In [1]: import numpy as np

In [2]: np.set_printoptions(precision=2, suppress=True, linewidth=120)

In [3]: rd = lambda a: np.round(a, 2) + 0

In [4]: E = np.load("arr.npy")

In [5]: rd(E)
Out[5]: 
array([[ -8.45,  -7.46,  16.52],
       [ -5.09,  -8.12,  17.56],
       [ 13.18,  -6.98,  13.33],
       [ 19.81,   0.34,  -2.7 ],
       [  1.95,  -8.63,  17.93],
       [ 14.73,  -6.38,  11.92],
       [-19.09,  -1.79,   5.68],
       [ 18.89,  -3.54,   5.55],
       [  4.71,  -8.54,  17.46],
       [ 15.51,  -6.02,  11.1 ],
       [ 16.63,  -5.42,   9.71],
       [ 12.34,   6.28, -14.43],
       [ 10.17,   7.01, -15.73],
       [ -1.87,  -8.49,  18.01],
       [  8.8 ,   7.38, -16.38],
       [ -5.16,  -8.11,  17.54],
       [-19.59,  -0.93,   3.92]])

In [6]: basis = E[[7, 1]].astype(float)

In [7]: for _ in range(3):
   ...:     labels = np.linalg.norm(E[:, None] - basis, axis=-1).argmin(axis=1)
   ...:     basis = np.array([E[labels == j].mean(axis=0) for j in range(2)])
   ...: 

In [8]: labels
Out[8]: array([1, 1, 0, 0, 1, 0, 1, 0, 1, 0, 0, 0, 0, 1, 0, 1, 1])

In [9]: np.abs(basis[1] - basis[0]).argmax()
Out[9]: np.int64(0)

In [10]: np.bincount(labels)
Out[10]: array([9, 8])

In [11]: rd(basis)
Out[11]: 
array([[14.45, -0.81,  0.26],
       [-6.57, -6.51, 14.33]])

In [12]: Xs = E - E.mean(axis=0)

In [13]: Uu, sigma, Vh = np.linalg.svd(Xs, full_matrices=False)

In [14]: rd((sigma ** 2).sum() ** 2 / (sigma ** 4).sum())
Out[14]: np.float64(1.86)

In [15]: rd(sigma ** 2 / (sigma ** 2).sum())
Out[15]: array([0.64, 0.36, 0.  ])

In [16]: rd(Xs.mean(axis=0))
Out[16]: array([0., 0., 0.])

In [17]: np.linalg.matrix_rank(Xs)
Out[17]: np.int64(2)

In [18]: np.abs(Vh[0]).argmax()
Out[18]: np.int64(2)

In [19]: rd(Vh[0] * np.sign(Vh[0, np.abs(Vh[0]).argmax()]))
Out[19]: array([-0.62, -0.31,  0.72])

In [20]: basis = np.sign(np.array([[0, 2, 0, 0], [1, 1, 1, 1], [0, 2, 1, 2], [1, 2, 1, 0]]))

In [21]: Y = (np.tril(basis, -1) + np.eye(4)) @ (np.triu(basis, 1) + np.eye(4))

In [22]: evals = np.array([3, 2, 3, 3])

In [23]: mat = np.rint(Y * evals @ np.linalg.inv(Y)) + 0

In [24]: mat
Out[24]: 
array([[ 5., -2.,  1.,  0.],
       [ 4., -1.,  2.,  0.],
       [ 2., -2.,  4.,  0.],
       [ 4., -4.,  2.,  3.]])

In [25]: rng = np.random.default_rng(1049)

In [26]: labels = rng.permutation(4)

In [27]: labels
Out[27]: array([3, 0, 1, 2])

In [28]: Y = mat[labels][:, labels]

In [29]: rd(np.linalg.det(Y)), rd(np.linalg.det(mat[labels]))
Out[29]: (np.float64(54.0), np.float64(-54.0))

In [30]: Y
Out[30]: 
array([[ 3.,  4., -4.,  2.],
       [ 0.,  5., -2.,  1.],
       [ 0.,  4., -1.,  2.],
       [ 0.,  2., -2.,  4.]])

In [31]: np.trace(Y)
Out[31]: np.float64(11.0)

In [32]: proj = np.triu(np.array([[-1, -2, -2, -2], [-2, -2, 1, -1], [1, -1, -2, 1], [1, 0, -1, 2]]), 1) + np.eye(4)

In [33]: Y = proj @ mat @ np.linalg.inv(proj)

In [34]: rd(np.poly(Y))
Out[34]: array([  1., -11.,  45., -81.,  54.])

In [35]: np.trace(Y), np.trace(mat)
Out[35]: (np.float64(11.0), np.float64(11.0))

In [36]: Y
Out[36]: 
array([[-15., -18., -27., -27.],
       [  2.,   5.,   3.,   3.],
       [  6.,   6.,  12.,   9.],
       [  4.,   4.,   6.,   9.]])

In [37]: rd(np.linalg.det(Y))
Out[37]: np.float64(54.0)

In [38]: W0 = np.load("layer14.npy")

In [39]: W0
Out[39]: 
array([[ 0.73,  1.  ,  0.99,  0.77,  0.52, -0.89,  1.  ,  0.04, -0.45],
       [-0.44,  0.76,  0.64, -0.24,  0.19, -0.87,  0.99, -0.66,  0.02],
       [ 1.  , -1.  , -0.81,  0.96,  1.  ,  0.96, -1.  ,  1.  ,  1.  ],
       [ 1.  , -0.93,  0.54,  0.98,  1.  ,  0.52,  0.49,  1.  ,  0.99],
       [-0.66,  0.76, -0.09, -0.37, -0.93,  0.5 , -0.9 , -0.75, -0.89],
       [-0.24, -0.99, -0.7 , -0.54,  0.97, -0.88,  0.98,  0.24,  0.98],
       [ 0.73,  0.59,  0.12,  0.66, -0.62,  0.92, -0.99,  0.72, -0.72],
       [-0.83,  0.95,  0.42, -0.52, -0.95, -0.24,  0.22, -0.92, -0.92],
       [ 0.97,  0.27,  0.82,  0.91,  0.98, -0.19,  0.94,  0.97,  0.85],
       [-0.96, -0.55, -0.52, -0.9 , -0.37, -0.91,  0.97, -0.96,  0.21],
       [-0.33, -0.41, -0.55, -0.25, -0.63,  0.62, -0.95, -0.18, -0.4 ]])

In [40]: gram = np.cov(E, rowvar=False)

In [41]: rd(np.corrcoef(E[:, 0], E[:, 1])[0, 1])
Out[41]: np.float64(0.19)

In [42]: np.argsort(-E.std(axis=0).round(6), kind="stable")
Out[42]: array([0, 2, 1])

In [43]: rd(gram)
Out[43]: 
array([[158.68,  13.28, -43.75],
       [ 13.28,  32.12, -68.79],
       [-43.75, -68.79, 148.83]])

In [44]: rd(np.corrcoef(E.T))
Out[44]: 
array([[ 1.  ,  0.19, -0.28],
       [ 0.19,  1.  , -0.99],
       [-0.28, -0.99,  1.  ]])

In [45]: rd(np.polyfit(E[:, 0], E[:, 1], 1))
Out[45]: array([ 0.08, -3.88])
